$ python3 -q
>>> import numpy as np
>>> from numpy import linalg as LA
>>> np.set_printoptions(suppress=True, linewidth=120)
>>> def rd(a):
...     return np.round(a, 1) + 0
... 
>>> mat = np.array([[-2.1, 1.4, -1.1],
...     [-9.1, 5.7, -3.8],
...     [0.0, -0.2, 0.6],
...     [-5.4, 3.0, -2.0],
...     [-0.1, -0.3, 0.1],
...     [-2.6, 1.5, -0.9],
...     [1.5, -0.3, 0.3],
...     [10.2, -6.4, 3.4],
...     [7.3, -5.1, 2.7],
...     [2.7, -1.3, 1.1],
...     [-6.5, 3.8, -2.6],
...     [5.7, -3.4, 1.9],
...     [11.9, -7.8, 4.2],
...     [7.7, -5.3, 2.9]])
>>> Xs = mat - mat.mean(axis=0)
>>> vecs = LA.svd(Xs)[2][:1]
>>> A2 = Xs - Xs @ vecs.T @ vecs
>>> LA.norm(A2, axis=1).round(6).argmax()
np.int64(2)
>>> rd((Xs @ vecs.T).std(axis=0))
array([7.7])
>>> LA.cond(mat) > 100
np.False_
>>> np.argsort(-LA.norm(mat, axis=0).round(6), kind="stable")[:3]
array([0, 1, 2])
>>> rd(LA.norm(mat, 2) / LA.norm(mat))
np.float64(1.0)
>>> cov = np.cov(mat, rowvar=False)
>>> rd(mat.std(axis=0))
array([6.2, 3.9, 2.3])
>>> rd(np.corrcoef(mat[:, 2], mat[:, 0])[0, 1])
np.float64(1.0)
>>> cov.shape
(3, 3)
>>> np.argsort(-mat.std(axis=0).round(6), kind="stable")
array([0, 1, 2])
>>> rd(np.polyfit(mat[:, 2], mat[:, 0], 1))
array([2.7, 0.2])
>>> rd(np.median(mat, axis=0))
array([ 0.8, -0.3,  0.4])
>>> rd(cov)
array([[ 41. , -25.9,  15.2],
       [-25.9,  16.5,  -9.6],
       [ 15.2,  -9.6,   5.7]])
>>> A2 = np.c_[mat[:, :1] @ np.array([[0]]), np.array([-2, 2, -3, 0, 3, -1, -2, 1, -3, -1, 3, 3, -1, 0])]
>>> A2
array([[ 0., -2.],
       [ 0.,  2.],
       [ 0., -3.],
       [ 0.,  0.],
       [ 0.,  3.],
       [ 0., -1.],
       [ 0., -2.],
       [ 0.,  1.],
       [ 0., -3.],
       [ 0., -1.],
       [ 0.,  3.],
       [ 0.,  3.],
       [ 0., -1.],
       [ 0.,  0.]])
>>> rd(LA.lstsq(mat, A2[:, 0])[0])
array([0., 0., 0.])
>>> rd(LA.norm(A2 - mat @ LA.lstsq(mat, A2)[0], axis=0))
array([0., 7.])
>>> Xs = mat - mat.mean(axis=1)
Traceback (most recent call last):
  File "<python-input-25>", line 1, in <module>
    Xs = mat - mat.mean(axis=1)
         ~~~~^~~~~~~~~~~~~~~~~~
ValueError: operands could not be broadcast together with shapes (14,3) (14,) 
>>> Xs = mat - mat.mean(axis=0)
>>> Uu, s, vt = LA.svd(Xs, full_matrices=False)
>>> rd(np.abs(vt[-1]))
array([0.1, 0.4, 0.9])
>>> rd((s ** 2).sum() ** 2 / (s ** 4).sum())
np.float64(1.0)
>>> rd(vt[0] * np.sign(vt[0, np.abs(vt[0]).argmax()]))
array([ 0.8, -0.5,  0.3])
>>> rd(s)
array([28.6,  1. ,  0.9])
>>> J = np.load("m.npy")
>>> J
array([[ -7.5,   5.5,   5. ],
       [ -5.7,   5. ,   7.3],
       [ -6.2,   4.1,   6.4],
       [ -7.3,   4.9,   7. ],
       [ -7.7,  12.9,  25.4],
       [ -5.4,   4.7,   5.5],
       [ 20.6,  -9. , -12.8],
       [ -7.9,  13.8,  24.5],
       [ -6.7,   5.4,   4.2],
       [ 18. ,  -8.1, -11.7],
       [ 18.6, -10. , -11.1],
       [ -4.7,   4.2,   5.2],
       [ -3.7,   5.8,   7.7],
       [ -8.4,  12.3,  24.9],
       [ -6.1,   5.7,   6.5],
       [ -6.2,   8.2,   6. ],
       [ 19.6,  -8. , -13.2],
       [ -7.6,  13.3,  25.5]])
>>> Xs = J - J.mean(axis=0)
>>> vecs = LA.svd(Xs)[2][:2]
>>> A2 = Xs - Xs @ vecs.T @ vecs
>>> rd(A2.std(axis=0))
array([0.2, 0.9, 0.3])
>>> rd(LA.norm(A2) / LA.norm(Xs))
np.float64(0.1)
>>> A2 = np.c_[J[:, :1] @ np.array([[-2]]), np.array([3, 3, 3, 0, 1, 0, 0, 0, 2, 2, 0, 0, 2, 0, 0, 1, 0, 0])]
>>> A2
array([[ 15. ,   3. ],
       [ 11.4,   3. ],
       [ 12.4,   3. ],
       [ 14.6,   0. ],
       [ 15.4,   1. ],
       [ 10.8,   0. ],
       [-41.2,   0. ],
       [ 15.8,   0. ],
       [ 13.4,   2. ],
       [-36. ,   2. ],
       [-37.2,   0. ],
       [  9.4,   0. ],
       [  7.4,   2. ],
       [ 16.8,   0. ],
       [ 12.2,   0. ],
       [ 12.4,   1. ],
       [-39.2,   0. ],
       [ 15.2,   0. ]])
>>> LA.matrix_rank(np.c_[J, A2])
np.int64(4)
>>> rd(LA.norm(LA.qr(J)[0].T @ A2, axis=0) ** 2 / ((A2 ** 2).sum(axis=0) + 1e-12))
array([1. , 0.3])
>>> O, R = LA.qr(A2)
>>> rd(R)
array([[-91.5,  -1.2],
       [  0. ,  -6.3]])
>>> m1 = np.load("sample16.npy")
>>> rd(m1)
array([[-0.2,  0.2,  0. ],
       [ 0. , -0.1,  0.1],
       [-5.5,  1.4,  2.6],
       [ 1.7, -0.3, -0.8]])
>>> Uu, s, vt = LA.svd(mat)
>>> rd(s)
array([29.5,  1.1,  0.9])
>>> np.argmax(s[:-1] / (s[1:] + 1e-6)) + 1
np.int64(1)
>>> A2 = Uu[:, :1] @ np.diag(s[:1]) @ vt[:1]
>>> rd(np.abs(mat - A2).max())
np.float64(0.5)
>>> LA.matrix_rank(A2)
np.int64(1)
>>> rd(np.trace(LA.pinv(m1) @ m1))
np.float64(2.0)
>>> np.abs(np.diag(LA.qr(m1)[1])) > 1e-9
array([ True,  True, False])
>>> Uu, s, vt = LA.svd(m1)
>>> vecs = vt[:(s > 1e-8).sum()]
>>> rng = np.random.default_rng(67874)
>>> vec = m1[2] + -3 * m1[1] + rng.integers(2) * np.eye(3)[0]
>>> rd(vec)
array([-4.5,  1.7,  2.4])
>>> LA.matrix_rank(np.vstack([m1, vec]))
np.int64(3)
>>> LA.matrix_rank(m1)
np.int64(2)
>>> np.unravel_index(np.abs(m1).argmax(), m1.shape)
(np.int64(2), np.int64(0))
>>> F = np.load("case1.npy")
>>> F
array([[ 1.,  0.,  0.],
       [ 0.,  0.,  1.],
       [ 0., -1.,  0.]])
>>> rd(LA.det(F))
np.float64(1.0)
>>> (F != 0).astype(int)
array([[1, 0, 0],
       [0, 0, 1],
       [0, 1, 0]])
>>> rd(np.sort(LA.eigvals(F).real))
array([0., 0., 1.])
>>> F @ F
array([[ 1.,  0.,  0.],
       [ 0., -1.,  0.],
       [ 0.,  0., -1.]])
>>> np.flatnonzero(LA.matrix_power((F != 0) + (F.T != 0) + np.eye(3), 3)[1])
array([1, 2])
>>> O = F.astype(float).copy()
>>> for j in range(3):
...     O[:, j] -= O[:, :j] @ (O[:, :j].T @ O[:, j])
...     O[:, j] /= LA.norm(O[:, j])
... 
>>> O
array([[ 1.,  0.,  0.],
       [ 0.,  0.,  1.],
       [ 0., -1.,  0.]])
>>> X = np.loadtxt("data.csv", delimiter=",")
>>> X
array([[-2., -4.,  0., -4., -8.,  0.],
       [-2., -2., -2., -4., -4., -4.],
       [-4., -4., -2., -8., -8., -4.],
       [ 5., 10.,  0., -3., -6.,  0.],
       [ 5.,  5.,  5., -3., -3., -3.],
       [10., 10.,  5., -6., -6., -3.]])
>>> Xs = J - J.mean(axis=0)
>>> Uu, s, vt = LA.svd(Xs, full_matrices=False)
>>> rd(Xs.mean(axis=0))
array([0., 0., 0.])
>>> np.abs(Uu[:, 0]).argmax()
np.int64(6)
>>> np.searchsorted(np.cumsum(s ** 2) / (s ** 2).sum(), 0.9) + 1
np.int64(1)
>>> np.abs(vt[0]).argmax()
np.int64(2)
>>> rd(s ** 2 / (s ** 2).sum())
array([0.9, 0.1, 0. ])
